$ ipython --no-banner

In [1]: import numpy as np

In [2]: from numpy import linalg as LA

In [3]: np.set_printoptions(suppress=True, linewidth=120)

In [4]: tidy = lambda a: np.round(a, 4) + 0

In [5]: J = np.load("test4.npy")

In [6]: J
Out[6]: 
array([[ -1.9559,  -2.1884,   2.1224,  -8.272 ],
       [  0.038 ,  -0.021 ,  -0.0706,   0.0103],
       [ -1.4889,  -1.622 ,   1.2605,  -5.556 ],
       [ -0.2205,  -3.5176,   1.5885, -10.7955],
       [ -0.2428,  -3.3613,   0.544 ,  -7.9668],
       [ -2.1081,  -1.0239,   0.9971,  -3.7117],
       [ -2.2195,  -0.2744,   1.1805,  -2.0782],
       [ -1.5369,  -1.6067,   1.3283,  -5.464 ],
       [ -1.1269,  -0.1103,   0.6152,  -0.9788],
       [ -1.0118,  -1.0066,   0.5185,  -2.7017],
       [ -1.7412,  -3.9341,   1.8334, -11.6502],
       [ -0.6687,  -3.8097,   1.1575, -10.6243],
       [ -1.9897,  -2.1853,   2.0926,  -8.3255],
       [  0.4479,  -3.8515,   0.8062,  -9.7599],
       [ -2.1545,  -1.2924,   2.2033,  -6.5696],
       [  0.8559,  -3.457 ,   0.9617,  -9.8353]])

In [7]: Ac = J - J.mean(axis=0)

In [8]: vecs = LA.svd(Ac)[2][:3]

In [9]: A2 = Ac - Ac @ vecs.T @ vecs

In [10]: LA.norm(A2, axis=1).round(6).argmax()
Out[10]: np.int64(11)

In [11]: tidy((Ac @ vecs.T).std(axis=0))
Out[11]: array([3.867 , 1.0947, 0.3126])

In [12]: tidy(np.cov(Ac @ vecs.T, rowvar=False))
Out[12]: 
array([[15.9507,  0.    ,  0.    ],
       [ 0.    ,  1.2783,  0.    ],
       [ 0.    ,  0.    ,  0.1042]])

In [13]: x0 = np.array([-7, -5, 3, 9])

In [14]: LA.norm(J @ x0) <= LA.norm(J, 2) * LA.norm(x0) + 1e-9
Out[14]: np.True_

In [15]: (J @ x0).argmax()
Out[15]: np.int64(6)

In [16]: J @ np.eye(4)[1]
Out[16]: 
array([-2.1884, -0.021 , -1.622 , -3.5176, -3.3613, -1.0239, -0.2744, -1.6067, -0.1103, -1.0066, -3.9341, -3.8097,
       -2.1853, -3.8515, -1.2924, -3.457 ])

In [17]: A2 = np.c_[J[:, :2] @ np.array([[-1, 0], [-2, 0]]), np.array([2, 3, 1, 0, -3, -3, 1, 0, -1, 3, 2, 3, -3, -1, -1, 1])]

In [18]: tidy(A2)
Out[18]: 
array([[ 6.3327,  0.    ,  2.    ],
       [ 0.004 ,  0.    ,  3.    ],
       [ 4.7329,  0.    ,  1.    ],
       [ 7.2557,  0.    ,  0.    ],
       [ 6.9654,  0.    , -3.    ],
       [ 4.1559,  0.    , -3.    ],
       [ 2.7683,  0.    ,  1.    ],
       [ 4.7503,  0.    ,  0.    ],
       [ 1.3475,  0.    , -1.    ],
       [ 3.025 ,  0.    ,  3.    ],
       [ 9.6094,  0.    ,  2.    ],
       [ 8.2881,  0.    ,  3.    ],
       [ 6.3603,  0.    , -3.    ],
       [ 7.2551,  0.    , -1.    ],
       [ 4.7393,  0.    , -1.    ],
       [ 6.0581,  0.    ,  1.    ]])

In [19]: LA.matrix_rank(A2)
Out[19]: np.int64(2)
